$ python3 -q
>>> import numpy as np
>>> np.set_printoptions(suppress=True, linewidth=140)
>>> tidy = lambda a: np.round(a, 2) + 0
>>> E = np.array([[0.0, 2.0, 0.0, 0.0, 0.0, 0.0],
...     [2.0, -1.0, 2.0, 0.0, 0.0, 0.0],
...     [0.0, 2.0, 3.0, 2.0, 0.0, 0.0],
...     [0.0, 0.0, 2.0, 3.0, 2.0, 0.0],
...     [0.0, 0.0, 0.0, 2.0, -3.0, 2.0],
...     [0.0, 0.0, 0.0, 0.0, 2.0, 2.0]])
>>> print(E)
[[ 0.  2.  0.  0.  0.  0.]
 [ 2. -1.  2.  0.  0.  0.]
 [ 0.  2.  3.  2.  0.  0.]
 [ 0.  0.  2.  3.  2.  0.]
 [ 0.  0.  0.  2. -3.  2.]
 [ 0.  0.  0.  0.  2.  2.]]
>>> r0 = np.array([2, -3, -2, 2, -1, 0])
>>> M2 = E + np.outer(r0, np.eye(6)[5])
>>> print(np.linalg.matrix_rank(M2 - E))
1
>>> print(tidy(np.linalg.norm(E, axis=1)))
[2.   3.   4.12 4.12 4.12 2.83]
>>> print(tidy(np.linalg.norm(E[5] - E[1])))
4.12
>>> J = np.load("run2.npy")
>>> print(J)
[[0 3 1]
 [3 0 3]
 [1 3 0]]
>>> print(np.allclose(J, J.T))
True
>>> print(tidy(np.sort(np.abs(np.linalg.eigvals(J)))))
[1.   3.77 4.77]
>>> print((J - J.T) / 2)
[[0. 0. 0.]
 [0. 0. 0.]
 [0. 0. 0.]]
>>> print(J @ J)
[[10  3  9]
 [ 3 18  3]
 [ 9  3 10]]
>>> print(np.linalg.matrix_power(J, 2))
[[10  3  9]
 [ 3 18  3]
 [ 9  3 10]]
>>> O, evecs = np.linalg.qr(J[:, :1])[0], np.linalg.qr(J[:, 1:])[0]
>>> sig = np.linalg.svd(O.T @ evecs, compute_uv=False)
>>> print(tidy(np.degrees(np.arccos(sig.clip(0, 1)))))
[25.8]
>>> print((sig > 0.9).sum())
1
>>> print(np.all(np.linalg.eigvalsh(J) > 0))
False
>>> print([round(float(np.linalg.det(J[:i, :i])), 2) + 0 for i in range(1, 4)])
[0.0, -9.0, 18.0]
>>> print(tidy(np.linalg.eigvalsh(J).min()))
-3.77
>>> rng = np.random.default_rng(277434)
>>> idx = rng.permutation(3)
>>> print(idx)
[2 1 0]
>>> M2 = J[idx][:, idx]
>>> print(np.allclose(M2, J))
True
>>> print(np.diag(M2))
[0 0 0]
>>> print(tidy(np.sort(np.abs(np.linalg.eigvals(M2)))))
[1.   3.77 4.77]
>>> print(M2)
[[0 3 1]
 [3 0 3]
 [1 3 0]]
>>> w, evecs = np.linalg.eig(J)
>>> print(tidy(np.sort(np.linalg.eigvals(J.T))))
[-3.77 -1.    4.77]
>>> print(tidy(np.prod(w)))
18.0
>>> print(tidy(w))
[ 4.77 -1.   -3.77]
>>> print(tidy(np.sort(np.linalg.eigvals(np.linalg.inv(J)))))
[-1.   -0.27  0.21]
>>> O, _ = np.linalg.qr(np.array([[1.0, 1.7, -0.6, 0.1, 0.5, 0.4],
...     [-1.0, -0.4, 0.7, 0.5, 0.7, -0.1],
...     [1.3, 2.5, -0.6, -0.5, 1.0, -1.3],
...     [0.8, -0.2, 0.6, -1.3, -1.6, 0.5],
...     [-0.5, 0.0, -1.1, -1.0, -0.5, -0.7],
...     [-1.2, -0.4, 2.2, -0.7, 0.2, 0.1]]))
>>> evecs, _ = np.linalg.qr(np.array([[-0.2, 2.7, 0.4], [0.9, -0.1, 1.0], [0.7, 0.2, -0.2]]))
>>> sig = 20 * 0.7 ** np.arange(3)
>>> F = O[:, :3] * sig @ evecs[:3]
>>> print(tidy(F))
[[-2.82  8.5   3.66]
 [-4.63 -7.59  1.23]
 [-5.74 11.37  5.33]
 [ 3.61  6.58 -6.91]
 [ 0.3  -4.71  6.21]
 [-9.49 -8.07 -2.69]]
>>> M2 = np.c_[F[:, :1] @ np.array([[-3]]), np.array([-3, 0, 2, -3, 2, 0])]
>>> print(tidy(M2))
[[  8.47  -3.  ]
 [ 13.9    0.  ]
 [ 17.21   2.  ]
 [-10.82  -3.  ]
 [ -0.89   2.  ]
 [ 28.47   0.  ]]
>>> print(np.linalg.matrix_rank(np.c_[F, M2]))
4
>>> print(tidy(np.linalg.norm(M2 - F @ np.linalg.lstsq(F, M2)[0], axis=0)))
[0.   3.76]
>>> O, evecs = np.linalg.qr(M2[:, :1])[0], np.linalg.qr(M2[:, 1:])[0]
>>> sig = np.linalg.svd(O.T @ evecs, compute_uv=False)
>>> print(tidy(sig))
[0.2]
>>> print(tidy(np.linalg.norm(O @ O.T - evecs @ evecs.T, 2)))
0.98
>>> print((sig > 0.9).sum())
0
>>> vec = np.array([5, 4, 5])
>>> target = F @ vec
>>> print(tidy(np.linalg.solve(F.T @ F, F.T @ target)))
[5. 4. 5.]
>>> target = target + 0.3 * rng.normal(size=6)
>>> print(tidy(target))
[ 38.25 -47.29  44.2   10.18  13.86 -93.31]
>>> coef, *_ = np.linalg.lstsq(F, target)
>>> print([round(float(np.linalg.norm(np.linalg.solve(F.T @ F + lam * np.eye(3), F.T @ target))), 2) for lam in (0, 1, 10, 100)])
[8.13, 8.08, 7.61, 5.18]
>>> print(tidy(F.T @ (target - F @ coef)))
[0. 0. 0.]
>>> print(tidy(np.linalg.norm(target - F @ coef)))
0.6
>>> M2 = F + rng.integers(-2, 3, (6, 1)) @ rng.integers(-2, 3, (1, 3))
>>> print(tidy(M2))
[[-2.82  8.5   3.66]
 [-4.63 -7.59  1.23]
 [-7.74 13.37  9.33]
 [ 2.61  7.58 -4.91]
 [ 2.3  -6.71  2.21]
 [-8.49 -9.07 -4.69]]
>>> print(np.linalg.matrix_rank(M2 - F, tol=1e-8))
1
>>> print(tidy(M2 - F))
[[ 0.  0.  0.]
 [ 0.  0.  0.]
 [-2.  2.  4.]
 [-1.  1.  2.]
 [ 2. -2. -4.]
 [ 1. -1. -2.]]
>>> proj = F @ np.linalg.solve(F.T @ F, F.T)
>>> print(tidy(proj @ F[:, 2]))
[ 3.66  1.23  5.33 -6.91  6.21 -2.69]
>>> print(tidy(np.diag(proj)))
[0.31 0.24 0.69 0.52 0.45 0.8 ]
>>> print(np.allclose(proj @ proj, proj))
True
>>> data = np.array([[0.9, -0.8, -1.1, 0.8, 0.7],
...     [1.0, 0.3, 0.4, 2.0, -0.7],
...     [1.5, 0.4, -1.7, 0.6, 1.2],
...     [1.4, 0.3, -0.4, 1.1, 0.2],
...     [0.3, -0.2, 1.1, 0.3, -0.8],
...     [0.2, 1.5, 0.8, -0.2, 0.1],
...     [1.0, 0.6, 0.1, 0.9, -3.1],
...     [-1.3, -0.5, 1.4, -0.2, 2.6],
...     [-2.0, -1.0, -2.0, 0.6, -0.7],
...     [-0.8, -0.9, 1.0, 0.4, -1.4],
...     [-1.0, 0.0, 1.8, 0.6, -0.2]])
>>> data[:, 3] = 2 * data[:, 1] + 0.02 * rng.normal(size=11)
>>> print(tidy(data))
[[ 0.9  -0.8  -1.1  -1.58  0.7 ]
 [ 1.    0.3   0.4   0.58 -0.7 ]
 [ 1.5   0.4  -1.7   0.79  1.2 ]
 [ 1.4   0.3  -0.4   0.62  0.2 ]
 [ 0.3  -0.2   1.1  -0.36 -0.8 ]
 [ 0.2   1.5   0.8   2.99  0.1 ]
 [ 1.    0.6   0.1   1.18 -3.1 ]
 [-1.3  -0.5   1.4  -0.99  2.6 ]
 [-2.   -1.   -2.   -1.99 -0.7 ]
 [-0.8  -0.9   1.   -1.81 -1.4 ]
 [-1.    0.    1.8  -0.01 -0.2 ]]
>>> Ac = data - data.mean(axis=0)
>>> evecs = np.linalg.svd(Ac)[2][:4]
>>> M2 = Ac - Ac @ evecs.T @ evecs
>>> print(tidy(np.cov(Ac @ evecs.T, rowvar=False)))
[[3.5  0.   0.   0.  ]
 [0.   2.09 0.   0.  ]
 [0.   0.   1.86 0.  ]
 [0.   0.   0.   0.59]]
>>> print(tidy((Ac @ evecs.T).std(axis=0)))
[1.78 1.38 1.3  0.74]
>>> print(tidy(np.diag(evecs.T @ evecs)))
[1.  0.2 1.  0.8 1. ]
>>> Ac = (data - data.mean(axis=0)) / data.std(axis=0)
>>> print(np.argwhere(np.abs(Ac) > 2))
[[5 1]
 [5 3]
 [6 4]]
>>> coef = np.linalg.lstsq(np.delete(Ac, 4, axis=1), Ac[:, 4])[0]
>>> print(tidy(1 - np.var(Ac[:, 4] - np.delete(Ac, 4, axis=1) @ coef)))
0.08
>>> mat = np.load("sample15.npy")
>>> print(mat)
[[ -1  -2  -2  -1   1   1  -2]
 [  0  -2   1  -1  -1   0   1]
 [ -2  -1  -2  -1   2  -2   0]
 [ -2   0  -1   0  -1  -2   1]
 [ -1 -10   2  -5  -3   1   2]]
>>> rank = np.linalg.matrix_rank(mat)
>>> print(rank)
4
>>> ns = np.linalg.svd(mat)[2][rank:].T
>>> print([int(np.linalg.matrix_rank(mat[:, :j + 1])) for j in range(7)])
[1, 2, 3, 4, 4, 4, 4]
>>> print(np.linalg.matrix_rank(mat.T @ mat), np.linalg.matrix_rank(mat @ mat.T))
4 4
>>> print(ns.shape)
(7, 3)
>>> print([int(np.linalg.matrix_rank(np.delete(mat, i, axis=0))) for i in range(5)])
[4, 4, 3, 3, 4]
>>> print([int(np.linalg.matrix_rank(mat[:i])) for i in range(1, len(mat) + 1)])
[1, 2, 3, 4, 4]
>>> vec = np.array([-3, 0, 6, -3, 6, 2, -4])
>>> h1 = np.maximum(mat @ vec, 0)
>>> print(mat.T @ h1)
[-26 -85 -18 -45   2   6  -8]
>>> print(np.maximum(mat @ vec, 0) - np.maximum(-mat @ vec, 0))
[ 10  -1   5 -14   6]
>>> A = np.array([[1.52, 5.61, -1.02, -9.37],
...     [0.28, 1.43, -1.0, -1.17],
...     [1.31, 1.17, 3.05, -2.41],
...     [-1.62, -2.39, 0.15, -1.02],
...     [1.21, 1.79, -2.34, -7.8],
...     [-0.47, 6.99, -0.71, -1.1],
...     [-1.65, -1.08, 0.26, -3.07],
...     [-0.91, 4.5, -0.74, -1.01],
...     [1.79, 4.01, 6.72, -3.46],
...     [0.12, -4.86, -0.33, -5.1],
...     [1.75, -2.37, 4.85, -3.2],
...     [-4.05, 1.4, -3.44, -1.3]])
>>> O, evecs = np.linalg.qr(A[:, :2])[0], np.linalg.qr(A[:, 2:])[0]
>>> sig = np.linalg.svd(O.T @ evecs, compute_uv=False)
>>> print(tidy(sig))
[0.64 0.31]
>>> print(tidy(np.linalg.norm(O @ O.T - evecs @ evecs.T, 2)))
0.95
>>> Ac = (A - A.mean(axis=0)) / A.std(axis=0)
>>> print(np.argwhere(np.abs(Ac) > 2))
[[ 0  3]
 [ 8  2]
 [11  0]]
>>> coef = np.linalg.lstsq(np.delete(Ac, 3, axis=1), Ac[:, 3])[0]
>>> print(tidy(1 - np.var(Ac[:, 3] - np.delete(Ac, 3, axis=1) @ coef)))
0.54
>>> proj = A @ np.linalg.solve(A.T @ A, A.T)
>>> print(tidy(proj @ A[:, 2]))
[-1.02 -1.    3.05  0.15 -2.34 -0.71  0.26 -0.74  6.72 -0.33  4.85 -3.44]
>>> print(tidy(np.trace(proj)))
4.0
>>> print(tidy(np.linalg.eigvalsh(proj)))
[0. 0. 0. 0. 0. 0. 0. 0. 1. 1. 1. 1.]
>>> Ac = A - A.mean(axis=0)
>>> left, sig, Vt = np.linalg.svd(Ac, full_matrices=False)
>>> print(np.abs(left[:, 0]).argmax())
0
>>> print(np.linalg.matrix_rank(Ac))
4
>>> vec = np.array([2, 2, 1, 2])
>>> target = A @ vec
>>> print(tidy(np.linalg.lstsq(A, target)[0]))
[2. 2. 1. 2.]
>>> print(tidy(np.linalg.solve(A.T @ A, A.T @ target)))
[2. 2. 1. 2.]
>>> print(tidy(np.linalg.pinv(A) @ A))
[[1. 0. 0. 0.]
 [0. 1. 0. 0.]
 [0. 0. 1. 0.]
 [0. 0. 0. 1.]]
>>> print(tidy(target))
[ -5.5    0.08   3.19  -9.91 -11.94  10.13 -11.34   4.42  11.4  -20.01  -2.79 -11.34]
>>> target = target + 0.1 * rng.normal(size=12)
>>> print(tidy(target))
[ -5.37   0.19   3.12 -10.08 -11.87  10.24 -11.35   4.36  11.4  -20.13  -2.78 -11.24]
>>> coef, *_ = np.linalg.lstsq(A, target)
>>> print(tidy(A.T @ (target - A @ coef)))
[0. 0. 0. 0.]
>>> print([round(float(np.linalg.norm(np.linalg.solve(A.T @ A + lam * np.eye(4), A.T @ target))), 2) for lam in (0, 1, 10, 100)])
[3.62, 3.55, 3.14, 1.71]
>>> print(tidy(np.linalg.norm(target - A @ coef)))
0.23
